$ ipython --no-banner

In [1]: import numpy as np

In [2]: from numpy import linalg as LA

In [3]: np.set_printoptions(precision=2, suppress=True, linewidth=120, sign=" ")

In [4]: data = np.load("arr.npy")

In [5]: print(data)
[[  0.2   0.2  -0.2   0.5]
 [ -0.4   0.3  -1.2   0.8]
 [  2.5  -1.7   0.7   1.2]
 [  1.4   0.8  -0.2   1. ]
 [  0.7   1.1  -0.2  -1. ]
 [  0.6  -0.3  -0.8  -0.8]
 [ -2.5   1.3   0.1  -1. ]
 [  1.8  -1.4   1.9   1. ]
 [ -0.5  -0.3  -0.4   0.2]
 [  1.2   0.1   0.9  -0.8]
 [  8.    4.  -42.   40. ]
 [ -1.2   0.4   0.2  -1. ]
 [ -0.7   0.6  -1.3   0.6]
 [  0.2   1.6  -0.7   0.5]
 [  0.3  -0.7  -1.4   0.7]]

In [6]: # row 10 is much longer than the rest

In [7]: other = data / np.sqrt((data ** 2).mean(axis=1, keepdims=True))

In [8]: print(LA.matrix_rank(other) == LA.matrix_rank(data))
True

In [9]: q, Rm = LA.qr(data)

In [10]: print(np.allclose(Rm.T @ Rm, data.T @ data))
True

In [11]: print(Rm)
[[ -9.3   -2.48  35.5  -35.19]
 [  0.    -4.7   18.02 -14.52]
 [  0.     0.   -13.8   12.3 ]
 [  0.     0.     0.    -2.97]]

In [12]: print(np.round(q.T @ q, 2) + 0)
[[ 1.  0.  0.  0.]
 [ 0.  1.  0.  0.]
 [ 0.  0.  1.  0.]
 [ 0.  0.  0.  1.]]

In [13]: G = np.cov(data, rowvar=False)

In [14]: print(np.corrcoef(data.T))
[[ 1.    0.41 -0.83  0.87]
 [ 0.41  1.   -0.75  0.71]
 [-0.83 -0.75  1.   -0.99]
 [ 0.87  0.71 -0.99  1.  ]]

In [15]: print(np.polyfit(data[:, 0], data[:, 3], 1))
[ 3.8  -0.15]

In [16]: F = np.load("out0.npy")

In [17]: print(F)
[[ 0  1  1  1]
 [ 1  0  1  0]
 [ 1  1  0  1]
 [ 1  0  1  0]]

In [18]: # null space of dimension 1

In [19]: print(np.einsum("ij,ji->", F, F))
10

In [20]: print(np.round(np.poly(F), 2) + 0)
[ 1.  0. -5. -4.  0.]

In [21]: print(np.round(LA.eigvals(F), 2) + 0)
[ 2.56 -1.   -1.56  0.  ]

In [22]: print(round(float(LA.eigvals(F).sum().real), 2))
-0.0

In [23]: print(np.einsum("ii->", F))
0

In [24]: print(np.all(LA.eigvalsh(F) > 0))
False

In [25]: U, s, VT = LA.svd(F)

In [26]: print(np.argmax(s[:-1] / (s[1:] + 1e-6)) + 1)
3

In [27]: print(s.round(2) + 0)
[ 2.56  1.56  1.    0.  ]

In [28]: other = U[:, :3] @ np.diag(s[:3]) @ VT[:3]

In [29]: print(other.round(2) + 0)
[[ 0.  1.  1.  1.]
 [ 1.  0.  1.  0.]
 [ 1.  1.  0.  1.]
 [ 1.  0.  1.  0.]]

In [30]: print(LA.matrix_rank(other))
3

In [31]: print(np.round(LA.norm(F - other, 2), 2), np.round(s[3], 2))
0.0 0.0

In [32]: print((F + F.T) / 2)
[[ 0.  1.  1.  1.]
 [ 1.  0.  1.  0.]
 [ 1.  1.  0.  1.]
 [ 1.  0.  1.  0.]]

In [33]: print(round(float(np.abs(LA.eigvals(F)).max()), 2))
2.56

In [34]: print(F @ F)
[[ 3  1  2  1]
 [ 1  2  1  2]
 [ 2  1  3  1]
 [ 1  2  1  2]]

In [35]: F.inv()
AttributeError: 'numpy.ndarray' object has no attribute 'inv'


In [36]: K = np.array([[1.1, 0.4, -20.0, -2.0, 0.4],
    ...:     [-0.6, 1.0, -8.0, 0.8, 0.7],
    ...:     [1.1, 0.7, -12.0, 0.0, -1.3],
    ...:     [0.4, 0.2, 18.0, -0.8, 0.1],
    ...:     [-0.8, -0.1, 34.0, 0.0, 1.0],
    ...:     [0.5, 0.9, 22.0, -1.2, -0.3],
    ...:     [-0.4, -1.1, 20.0, 1.4, -1.2],
    ...:     [-0.6, -0.4, 36.0, 1.3, -1.5]])

In [37]: G = K.T @ K

In [38]: print(np.diag(G))
[    4.35     3.88  4268.      10.37     7.13]

In [39]: print((K @ K.T).shape)
(8, 8)

In [40]: print(LA.matrix_rank(G))
5

In [41]: print(np.allclose(G, G.T))
True

In [42]: A = np.loadtxt("a.csv", delimiter=",")

In [43]: print(A)
[[ 2.  2.  2. -1.  1.  1. -3.  3.  3.]
 [ 0.  1.  1.  0.  2.  3. -1.  1.  2.]
 [ 0.  0. -2.  2.  3.  3. -1.  2.  0.]
 [ 0.  0.  0. -2.  2. -2.  3.  3. -2.]
 [ 0.  0.  0.  0. -3.  2.  2.  2.  1.]
 [ 0.  0.  0.  0.  0.  1. -1. -1.  0.]
 [ 0.  0.  0.  0.  0.  0.  1.  0.  2.]
 [ 0.  0.  0.  0.  0.  0.  0.  0.  2.]
 [ 0.  0.  0.  0.  0.  0.  0.  0.  1.]]

In [44]: rk = LA.matrix_rank(A)

In [45]: print(rk)
8

In [46]: N = LA.svd(A)[2][rk:].T

In [47]: print(N.shape)
(9, 1)

In [48]: print(np.round(N[:, 0] / N[np.abs(N[:, 0]).round(6).argmax(), 0], 2) + 0)
[-0.38  1.   -0.49 -0.14 -0.1  -0.08  0.   -0.08  0.  ]

In [49]: print(np.round(A @ N, 2) + 0)
[[ 0.]
 [ 0.]
 [ 0.]
 [ 0.]
 [ 0.]
 [ 0.]
 [ 0.]
 [ 0.]
 [ 0.]]

In [50]: print(np.round(N @ N.T, 2) + 0)
[[ 0.1  -0.27  0.13  0.04  0.03  0.02  0.    0.02  0.  ]
 [-0.27  0.7  -0.34 -0.1  -0.07 -0.05  0.   -0.05  0.  ]
 [ 0.13 -0.34  0.17  0.05  0.04  0.03  0.    0.03  0.  ]
 [ 0.04 -0.1   0.05  0.01  0.01  0.01  0.    0.01  0.  ]
 [ 0.03 -0.07  0.04  0.01  0.01  0.01  0.    0.01  0.  ]
 [ 0.02 -0.05  0.03  0.01  0.01  0.    0.    0.    0.  ]
 [ 0.    0.    0.    0.    0.    0.    0.    0.    0.  ]
 [ 0.02 -0.05  0.03  0.01  0.01  0.    0.    0.    0.  ]
 [ 0.    0.    0.    0.    0.    0.    0.    0.    0.  ]]

In [51]: U, s, VT = LA.svd(K)

In [52]: print(s)
[ 65.35   3.59   2.67   1.57   0.34]

In [53]: print(np.argmax(s[:-1] / (s[1:] + 1e-6)) + 1)
1

In [54]: other = U[:, :1] @ np.diag(s[:1]) @ VT[:1]

In [55]: print(np.round(LA.norm(K - other) / LA.norm(K), 2))
0.07

In [56]: t = np.radians(72)

In [57]: Rm = np.eye(9)

In [58]: Rm[3, 3] = Rm[7, 7] = np.cos(t)

In [59]: Rm[3, 7], Rm[7, 3] = -np.sin(t), np.sin(t)

In [60]: print(Rm)
[[ 1.    0.    0.    0.    0.    0.    0.    0.    0.  ]
 [ 0.    1.    0.    0.    0.    0.    0.    0.    0.  ]
 [ 0.    0.    1.    0.    0.    0.    0.    0.    0.  ]
 [ 0.    0.    0.    0.31  0.    0.    0.   -0.95  0.  ]
 [ 0.    0.    0.    0.    1.    0.    0.    0.    0.  ]
 [ 0.    0.    0.    0.    0.    1.    0.    0.    0.  ]
 [ 0.    0.    0.    0.    0.    0.    1.    0.    0.  ]
 [ 0.    0.    0.    0.95  0.    0.    0.    0.31  0.  ]
 [ 0.    0.    0.    0.    0.    0.    0.    0.    1.  ]]

In [61]: other = A @ Rm.T

In [62]: print(round(LA.det(Rm), 2), round(float(np.trace(Rm)), 2))
1.0 7.62

In [63]: print(LA.norm(A, axis=1))
[ 6.48  4.58  5.57  5.83  4.69  1.73  2.24  2.    1.  ]

In [64]: print(np.round(LA.norm(A, "nuc"), 2))
29.44

In [65]: print(LA.norm(A, axis=0))
[ 2.    2.24  3.    3.    5.2   5.29  5.1   5.29  5.2 ]

In [66]: print(A[2] @ A[0])
9.0

In [67]: print(np.round(LA.norm(A, 2), 2))
8.16

In [68]: print(round(float(LA.norm(A, 1)), 2), round(float(LA.norm(A, np.inf)), 2))
13.0 18.0

In [69]: LA.norm(A, axis=2)
AxisError: axis 2 is out of bounds for array of dimension 2


In [70]: print(np.sort(np.abs(LA.eigvals(A))))
[ 0.  1.  1.  1.  1.  2.  2.  2.  3.]

In [71]: print(np.round(LA.det(A), 2))
0.0

In [72]: print(A @ A)
[[  4.   6.   2.   4.   7.  19. -15.  10.  16.]
 [  0.   1.  -1.   2.  -1.  13.  -2.   4.   6.]
 [  0.   0.   4.  -8. -11.  -1.  10.   5.   1.]
 [  0.   0.   0.   4. -10.   6.   3.   0.  16.]
 [  0.   0.   0.   0.   9.  -4.  -6.  -8.   6.]
 [  0.   0.   0.   0.   0.   1.  -2.  -1.  -4.]
 [  0.   0.   0.   0.   0.   0.   1.   0.   4.]
 [  0.   0.   0.   0.   0.   0.   0.   0.   2.]
 [  0.   0.   0.   0.   0.   0.   0.   0.   1.]]

In [73]: print(LA.matrix_power(A, 3))
[[  8.  14.  10.  -8.   9.  53. -28.  29.  29.]
 [  0.   1.   3.  -6.   6.   7. -11. -10.   7.]
 [  0.   0.  -8.  24.  29.   5. -39. -37.  36.]
 [  0.   0.   0.  -8.  38. -22. -11. -14.   4.]
 [  0.   0.   0.   0. -27.  14.  16.  22. -13.]
 [  0.   0.   0.   0.   0.   1.  -3.  -1. -10.]
 [  0.   0.   0.   0.   0.   0.   1.   0.   6.]
 [  0.   0.   0.   0.   0.   0.   0.   0.   2.]
 [  0.   0.   0.   0.   0.   0.   0.   0.   1.]]

In [74]: J = np.loadtxt("sample12.csv", delimiter=",")

In [75]: print(J)
[[-0.5 -1.1 -0.7 -0.8 -1.1  0.4  0.7  1.9  1.   0.3]
 [ 0.3 -0.9  1.2  1.7 -0.7 -0.3 -0.7 -0.7 -0.3 -0.1]
 [-0.4 -0.3 -0.7  1.2 -1.1 -0.9 -1.4  0.3 -0.8  0. ]
 [ 0.2  1.1  0.6  2.3 -0.1  1.4 -1.   1.6 -0.2  0.4]
 [-0.3  0.1 -0.6  1.   0.7 -1.1  0.   0.8  0.6  0.9]
 [-0.3  0.   1.6  0.   0.7 -0.2  1.2 -2.5 -1.5 -0.4]
 [ 0.4 -0.3  2.2  0.2  0.7  0.5  1.9 -1.5 -0.3  0.4]
 [-1.3 -1.3 -0.2 -1.2  1.2  0.4  0.9 -1.   0.3 -1.1]
 [-1.1  0.2  0.  -1.3 -1.3 -1.   0.2  1.2 -2.  -0.6]
 [ 0.2 -0.1  0.2 -0.4  0.9 -0.7  0.2 -0.4  0.5  0.8]
 [ 0.3  0.9  0.9 -0.2  0.8  0.9  0.5  0.   1.4 -0.2]
 [-0.4 -0.6  0.5 -1.8 -1.1  1.   1.  -0.3 -0.4  0.3]
 [ 1.  -1.5 -1.2 -1.2 -1.9 -1.  -1.7  0.7  0.1  0.2]
 [-1.1 -0.1  0.7 -0.6  1.1 -0.1  0.1  0.   1.5 -1.5]
 [ 1.4 -0.8  0.1 -1.   0.5  1.5  0.7  1.4  0.6  0. ]
 [ 0.2 -0.1  0.3 -1.  -0.2  0.3 -0.6  1.9 -1.4  0.4]
 [-0.8 -1.9  2.   2.  -1.1 -0.8  0.9  1.2 -1.1  0.8]
 [ 0.9  0.7  1.   0.6  0.   0.3  1.   0.9  1.1  0.3]
 [-0.3 -0.4  1.5 -1.  -0.3 -1.   1.3  1.5  0.3 -0.3]
 [-3.9 -3.  -1.5 -2.1  4.5  2.1 -3.3  3.3  1.8 -1.5]
 [ 0.6  1.6 -0.7  1.9  0.1 -0.9 -0.4  0.7  0.3  1.4]
 [ 1.1  2.  -0.9 -0.3 -0.5 -0.2 -1.2 -0.6 -0.1  0.5]]

In [76]: D = LA.norm(J[:, None] - J[None], axis=-1)

In [77]: print(D[0].round(6).argsort(kind="stable")[:4])
[  0  14  18  11]

In [78]: print(D.shape)
(22, 22)

In [79]: print(D[:5, :5])
[[ 0.    4.66  4.08  4.8   3.53]
 [ 4.66  0.    2.64  3.69  3.5 ]
 [ 4.08  2.64  0.    3.73  2.91]
 [ 4.8   3.69  3.73  0.    3.71]
 [ 3.53  3.5   2.91  3.71  0.  ]]

In [80]: print(np.flatnonzero(D[0] < D.mean() / 2))
[ 0]

In [81]: print(LA.matrix_rank(D ** 2))
12

In [82]: print((D + 1e9 * np.eye(22)).round(6).argmin(axis=1))
[ 14   2   1  20   9   6   5  13  15   4  17   0   2  10  17   8   1  10  17  13   4  20]

In [83]: print(D.mean(axis=1).argmax())
19

In [84]: arr = np.loadtxt("case15.csv", delimiter=",")

In [85]: print(arr)
[[ 0.5   0.    0.    0.25  0.    0.    0.25  0.  ]
 [ 0.    1.    0.    0.    0.    0.    0.    0.  ]
 [ 0.    0.    0.67  0.    0.    0.    0.33  0.  ]
 [ 0.    0.    0.33  0.33  0.    0.33  0.    0.  ]
 [ 0.    0.    0.25  0.25  0.25  0.    0.    0.25]
 [ 0.25  0.    0.    0.    0.25  0.25  0.25  0.  ]
 [ 0.    0.    0.    0.    0.    0.    1.    0.  ]
 [ 0.    0.    0.    0.    0.5   0.    0.    0.5 ]]

In [86]: print(round(float(LA.norm(arr, "nuc")), 2))
5.12

In [87]: print(round(float(LA.norm(arr) ** 2 / LA.norm(arr, 2) ** 2), 2))
3.09

In [88]: print(round(float(arr[7] @ arr[5]), 2))
0.12
